$ ipython --no-banner

In [1]: import numpy as np

In [2]: np.set_printoptions(precision=2, suppress=True, linewidth=120, legacy="1.25")

In [3]: A = np.load("run5.npy")

In [4]: A
Out[4]: 
array([[  8.05,  -0.67,   1.3 ,  -6.52,  -5.55,   0.52,   0.53],
       [  4.81,   2.21,   0.82,   5.68,   3.28,  -4.26,  -1.7 ],
       [ -2.86,  -2.84,   5.32,  -4.58,   2.58,  -3.83,  -2.88],
       [  3.9 ,   2.03,   5.31,  -0.96,   1.32,  -0.85,  -3.5 ],
       [ -0.34,  -2.03,   2.24,  -0.91,   2.36,  -4.43,  -1.29],
       [  1.89,  -3.08,  -1.74,  -0.03,   0.31,  -5.16,   1.47],
       [  0.14,  -3.79,  -0.58,  -1.52,   0.69,  -5.08,   0.95],
       [  4.39,  -0.11,   3.53,  -4.12,  -1.48,  -0.71,  -1.55],
       [  4.25,  -2.33,   4.22, -10.21,  -4.66,  -0.32,  -1.14],
       [ -0.25,  -2.88,   1.95,  -2.47,   1.37,  -4.85,  -0.96],
       [  3.1 ,  -0.15,   2.42,  -0.25,   1.32,  -4.26,  -1.98],
       [ -0.13,  -7.12,  -2.53,  -5.73,  -2.14,  -7.14,   2.68],
       [  7.78,  -1.25,  -1.99,  -2.39,  -4.13,  -1.94,   2.1 ],
       [  3.  ,  -1.33,   1.08,  -1.62,  -0.21,  -2.78,  -0.21],
       [  4.54,  -0.55,   0.87,  -1.37,  -0.95,  -1.84,  -0.01],
       [  9.28,  -1.01,  -3.24,  -1.15,  -4.38,  -3.49,   2.33],
       [  4.08,  -0.39,  -1.32,   3.59,   1.67,  -5.5 ,   0.18]])

In [5]: # rank 5

In [6]: C2 = np.cov(A, rowvar=False)

In [7]: np.corrcoef(A.T)
Out[7]: 
array([[ 1.  ,  0.54, -0.32,  0.06, -0.66,  0.56,  0.32],
       [ 0.54,  1.  ,  0.34,  0.48,  0.17,  0.53, -0.53],
       [-0.32,  0.34,  1.  , -0.3 ,  0.3 ,  0.49, -0.92],
       [ 0.06,  0.48, -0.3 ,  1.  ,  0.65, -0.44, -0.08],
       [-0.66,  0.17,  0.3 ,  0.65,  1.  , -0.52, -0.56],
       [ 0.56,  0.53,  0.49, -0.44, -0.52,  1.  , -0.3 ],
       [ 0.32, -0.53, -0.92, -0.08, -0.56, -0.3 ,  1.  ]])

In [8]: C2.shape
Out[8]: (7, 7)

In [9]: A.std(axis=0)
Out[9]: array([3.19, 2.13, 2.58, 3.55, 2.7 , 2.07, 1.76])

In [10]: M2 = np.array([[1, 1], [-3, -2], [-2, 0]])

In [11]: mat = np.kron(np.eye(3, dtype=int), M2)

In [12]: mat
Out[12]: 
array([[ 1,  1,  0,  0,  0,  0],
       [-3, -2,  0,  0,  0,  0],
       [-2,  0,  0,  0,  0,  0],
       [ 0,  0,  1,  1,  0,  0],
       [ 0,  0, -3, -2,  0,  0],
       [ 0,  0, -2,  0,  0,  0],
       [ 0,  0,  0,  0,  1,  1],
       [ 0,  0,  0,  0, -3, -2],
       [ 0,  0,  0,  0, -2,  0]])

In [13]: M2 = np.c_[mat[:, :2] @ np.array([[-2, 4], [1, -3]]), np.array([0, 1, 3, 1, 1, 1, 1, 1, 1])]

In [14]: M2
Out[14]: 
array([[-1,  1,  0],
       [ 4, -6,  1],
       [ 4, -8,  3],
       [ 0,  0,  1],
       [ 0,  0,  1],
       [ 0,  0,  1],
       [ 0,  0,  1],
       [ 0,  0,  1],
       [ 0,  0,  1]])

In [15]: np.linalg.matrix_rank(np.c_[mat, M2])
Out[15]: 7

In [16]: np.linalg.norm(np.linalg.qr(mat)[0].T @ M2, axis=0) ** 2 / ((M2 ** 2).sum(axis=0) + 1e-12)
Out[16]: array([1.  , 1.  , 0.85])

In [17]: np.round(np.linalg.norm(M2 - mat @ np.linalg.lstsq(mat, M2)[0], axis=0), 2) + 0
Out[17]: array([0.  , 0.  , 1.56])

In [18]: np.linalg.matrix_rank(M2)
Out[18]: 3
